In [1]: import numpy as np

In [2]: import numpy.linalg as la

In [3]: np.set_printoptions(suppress=True, linewidth=160)

In [4]: data = np.load("arr.npy")

In [5]: print(data)
[[ 1 -1  1 -1 -1  1 -1  1]
 [ 1 -1  1 -1  1 -1  1 -1]
 [ 1 -1 -1  1  1 -1 -1  1]]

In [6]: r0, r1 = data[0], data[1]

In [7]: print(r0 @ r1)
0

In [8]: print(r0 @ r0)
8

In [9]: pr = (r0 @ r1) / (r0 @ r0) * r0

In [10]: print(round(float(la.norm(r0 + r1) ** 2 + la.norm(r0 - r1) ** 2), 2))
32.0

In [11]: print((r1 - pr) @ r0)
0.0

In [12]: print(np.outer(r0, r1))
[[ 1 -1  1 -1  1 -1  1 -1]
 [-1  1 -1  1 -1  1 -1  1]
 [ 1 -1  1 -1  1 -1  1 -1]
 [-1  1 -1  1 -1  1 -1  1]
 [-1  1 -1  1 -1  1 -1  1]
 [ 1 -1  1 -1  1 -1  1 -1]
 [-1  1 -1  1 -1  1 -1  1]
 [ 1 -1  1 -1  1 -1  1 -1]]

In [13]: blk = np.stack([data, -1 * data, data[::-1]])

In [14]: print(la.matrix_rank(blk.reshape(3, -1)))
2

In [15]: print(blk.shape)
(3, 3, 8)

In [16]: M2 = data / np.sqrt((data ** 2).mean(axis=1, keepdims=True))

In [17]: print(M2[1])
[ 1. -1.  1. -1.  1. -1.  1. -1.]

In [18]: print(data - data.mean(axis=1, keepdims=True))
[[ 1. -1.  1. -1. -1.  1. -1.  1.]
 [ 1. -1.  1. -1.  1. -1.  1. -1.]
 [ 1. -1. -1.  1.  1. -1. -1.  1.]]

In [19]: print(la.matrix_rank(M2) == la.matrix_rank(data))
True

In [20]: print(la.matrix_rank(data - data.mean(axis=1, keepdims=True)))
3

In [21]: M2 = data[0, 0] * data[1:] - np.outer(data[1:, 0], data[0])

In [22]: print(M2)
[[ 0  0  0  0  2 -2  2 -2]
 [ 0  0 -2  2  2 -2  0  0]]

In [23]: print(np.flatnonzero(~M2.round(6).any(axis=1)))
[]

In [24]: vec = np.array([2, 3, 2, -1, -3, 0, 2, 3])

In [25]: h1 = np.maximum(data @ vec, 0)

In [26]: print(np.round(np.tanh(data @ vec), 2))
[ 1.   -0.96 -1.  ]

In [27]: print(np.flatnonzero(h1 > 1e-9))
[0]

In [28]: print(np.maximum(data @ vec, 0) - np.maximum(-data @ vec, 0))
[ 6 -2 -6]

In [29]: print(data.T @ h1)
[ 6 -6  6 -6 -6  6 -6  6]

In [30]: print(h1)
[6 0 0]

In [31]: feats = np.load("test2.npy")

In [32]: print(feats)
[[-0.7   0.3 ]
 [-0.66  0.27]
 [ 0.3  -0.9 ]
 [ 1.8  -0.2 ]]

In [33]: M2 = np.c_[feats[:, :1] @ np.array([[-1]]), np.array([3, -3, 0, -3])]

In [34]: print(M2)
[[ 0.7   3.  ]
 [ 0.66 -3.  ]
 [-0.3   0.  ]
 [-1.8  -3.  ]]

In [35]: print(np.round(la.norm(M2 - feats @ la.lstsq(feats, M2)[0], axis=0), 2) + 0)
[0.  4.4]

In [36]: print(np.round(la.norm(la.qr(feats)[0].T @ M2, axis=0) ** 2 / ((M2 ** 2).sum(axis=0) + 1e-12), 2))
[1.   0.28]

In [37]: proj = feats @ la.solve(feats.T @ feats, feats.T)

In [38]: print(np.allclose(proj @ proj, proj))
True

In [39]: print(np.round(la.eigvalsh(proj), 2) + 0)
[0. 0. 1. 1.]

In [40]: print(round(float(np.trace(proj)), 2))
2.0

In [41]: print(proj.round(2))
[[ 0.14  0.13 -0.19 -0.26]
 [ 0.13  0.12 -0.17 -0.25]
 [-0.19 -0.17  0.91 -0.12]
 [-0.26 -0.25 -0.12  0.83]]

In [42]: vec = np.array([0, -1, 2, -2])

In [43]: print(np.round(proj @ proj @ vec, 2) + 0)
[ 0.    0.04  2.24 -1.66]

In [44]: print(np.round(np.eye(4) - proj, 2))
[[ 0.86 -0.13  0.19  0.26]
 [-0.13  0.88  0.17  0.25]
 [ 0.19  0.17  0.09  0.12]
 [ 0.26  0.25  0.12  0.17]]

In [45]: print(round(np.trace(proj), 2))
2.0

In [46]: M2 = np.array([[-3, -1], [0, -2]])

In [47]: print(la.matrix_rank(feats @ M2))
2

In [48]: print(np.round(np.einsum("ij->j", feats), 2))
[ 0.74 -0.53]

In [49]: Q = feats.astype(float).copy()

In [50]: for j in range(2):
    ...:     Q[:, j] -= Q[:, :j] @ (Q[:, :j].T @ Q[:, j])
    ...:     Q[:, j] /= la.norm(Q[:, j])
    ...: 

In [51]: print(np.round(Q.T @ Q, 2) + 0)
[[1. 0.]
 [0. 1.]]

In [52]: arr = np.load("m.npy")

In [53]: print(arr)
[[ 7 -6  5  2]
 [-6  7 -6  5]
 [ 5 -6  7 -6]
 [ 2  5 -6  7]]

In [54]: print(round(float(la.eigvalsh(arr).min()), 2))
-2.7

In [55]: evals, evecs = la.eigh(arr)

In [56]: print((evals > 1e-8).sum(), (evals < -1e-8).sum())
3 1

In [57]: print(np.abs(evecs[:, -1]).round(6).argmax())
1

In [58]: print(np.round(evecs.T @ arr @ evecs, 2) + 0)
[[-2.7   0.    0.    0.  ]
 [ 0.    0.88  0.    0.  ]
 [ 0.    0.    9.12  0.  ]
 [ 0.    0.    0.   20.7 ]]

In [59]: print(np.round(la.svd(arr, compute_uv=False), 2))
[20.7   9.12  2.7   0.88]

In [60]: print(evals.round(2))
[-2.7   0.88  9.12 20.7 ]

In [61]: print(np.round(np.abs(evecs[:, -1]), 2))
[0.41 0.58 0.58 0.41]

In [62]: print(np.round(evecs.T @ evecs, 2) + 0)
[[1. 0. 0. 0.]
 [0. 1. 0. 0.]
 [0. 0. 1. 0.]
 [0. 0. 0. 1.]]

In [63]: print(round(float(np.abs(la.eigvals(arr)).max()), 2))
20.7

In [64]: print(np.round(np.sort(np.abs(la.eigvals(arr))), 2))
[ 0.88  2.7   9.12 20.7 ]

In [65]: print(np.allclose(arr, arr.T))
True

In [66]: print(np.allclose(arr @ arr.T, arr.T @ arr))
True

In [67]: print(arr @ arr)
[[ 114 -104   94  -32]
 [-104  146 -144   94]
 [  94 -144  146 -104]
 [ -32   94 -104  114]]

In [68]: print(np.trace(arr))
28

In [69]: print(np.round(la.det(arr), 2))
-448.0

In [70]: vec = np.array([3, 6])

In [71]: target = feats @ vec

In [72]: b, lr = np.zeros(2), 1 / la.norm(feats, 2) ** 2

In [73]: for i in range(6):
    ...:     b -= lr * feats.T @ (feats @ b - target)
    ...:     if i % 2 == 0: print(i, round(la.norm(feats @ b - target), 2))
    ...: 
0 4.71
2 3.34
4 2.37

In [74]: print(np.round(la.cond(feats), 2))
2.51

In [75]: J = np.array([[-2, 3, -2, 0], [3, -4, -2, -3], [-2, -2, -2, -6], [0, -3, -6, -4]])

In [76]: print(round(la.eigvalsh(J).min(), 2))
-10.94

In [77]: print([round(float(la.det(J[:i, :i])), 2) + 0 for i in range(1, 5)])
[-2.0, -1.0, 50.0, 196.0]

In [78]: print(np.all(la.eigvalsh(J) > 0))
False

In [79]: evals, evecs = la.eigh(J)

In [80]: vec = np.array([-2, 6, 0, 6])

In [81]: print(round(vec @ J @ vec / (vec @ vec), 2), round(float(evals[0]), 2), round(evals[-1], 2))
-7.68 -10.94 3.57

In [82]: print(np.abs(J).sum(axis=1).max(), round(float(np.abs(evals).max()), 2))
13 10.94

In [83]: print(np.round(evecs * np.maximum(evals, 0) @ evecs.T, 2))
[[ 0.75  0.49 -0.87  0.4 ]
 [ 0.49  0.41 -0.27 -0.04]
 [-0.87 -0.27  2.04 -1.51]
 [ 0.4  -0.04 -1.51  1.28]]

In [84]: print(vec @ J @ vec)
-584

In [85]: proj = np.triu(np.array([[-7, -5, -4, -8], [8, 0, 1, 9], [-7, -6, 1, 5], [8, 4, 5, 9]]), 1) + np.eye(4)

In [86]: M2 = proj @ J @ la.inv(proj)

In [87]: print(np.round(np.poly(M2), 2))
[   1.   12.  -10. -218.  196.]

In [88]: blk = np.stack([J, -3 * J, J[::-1]])

In [89]: print(la.matrix_rank(blk))
[4 4 4]

In [90]: print(np.round(la.norm(blk, axis=(1, 2)), 2))
[12.81 38.42 12.81]

In [91]: W0 = np.load("data.npy")

In [92]: print(W0)
[[5. 4. 0.]
 [4. 5. 0.]
 [0. 0. 5.]]

In [93]: print(W0 @ W0)
[[41. 40.  0.]
 [40. 41.  0.]
 [ 0.  0. 25.]]

In [94]: Lm = la.cholesky(W0)

In [95]: print(np.round(Lm @ Lm.T, 2))
[[5. 4. 0.]
 [4. 5. 0.]
 [0. 0. 5.]]

In [96]: print(la.eigvalsh(W0).min() > 0)
True

In [97]: M2 = np.array([[1, 1, 0], [2, 1, 0]])

In [98]: C = np.kron(M2, W0)

In [99]: print(C.shape)
(6, 9)

In [100]: print(C)
[[ 5.  4.  0.  5.  4.  0.  0.  0.  0.]
 [ 4.  5.  0.  4.  5.  0.  0.  0.  0.]
 [ 0.  0.  5.  0.  0.  5.  0.  0.  0.]
 [10.  8.  0.  5.  4.  0.  0.  0.  0.]
 [ 8. 10.  0.  4.  5.  0.  0.  0.  0.]
 [ 0.  0. 10.  0.  0.  5.  0.  0.  0.]]

In [101]: print(round(la.norm(C, 2), 2), round(la.norm(M2, 2) * la.norm(W0, 2), 2))
23.56 23.56

In [102]: Q, _ = la.qr(np.array([[0.7, -0.5, -2.5], [-0.9, 0.7, -0.5], [0.1, 0.1, 0.2]]))

In [103]: mat = Q[:, :3]

In [104]: print(mat.round(2))
[[-0.61 -0.1  -0.78]
 [ 0.79 -0.19 -0.59]
 [-0.09 -0.98  0.2 ]]

In [105]: # keeps lengths

In [106]: vec = np.array([2, 0, 3])

In [107]: print(np.round(mat @ np.ones(3), 2))
[-1.5   0.01 -0.87]

In [108]: print(np.round(mat @ vec, 2))
[-3.58 -0.19  0.41]

In [109]: print(la.norm(mat @ vec) <= la.norm(mat, 2) * la.norm(vec) + 1e-9)
True

In [110]: print(np.round(np.einsum("ij,j->i", mat, vec), 2))
[-3.58 -0.19  0.41]

In [111]: r0 = np.array([2, 2, 1])

In [112]: M2 = mat + np.outer(r0, np.eye(3)[1])

In [113]: print(la.matrix_rank(la.inv(M2) - la.inv(mat), tol=1e-8))
1

In [114]: print(M2.round(2))
[[-0.61  1.9  -0.78]
 [ 0.79  1.81 -0.59]
 [-0.09  0.02  0.2 ]]
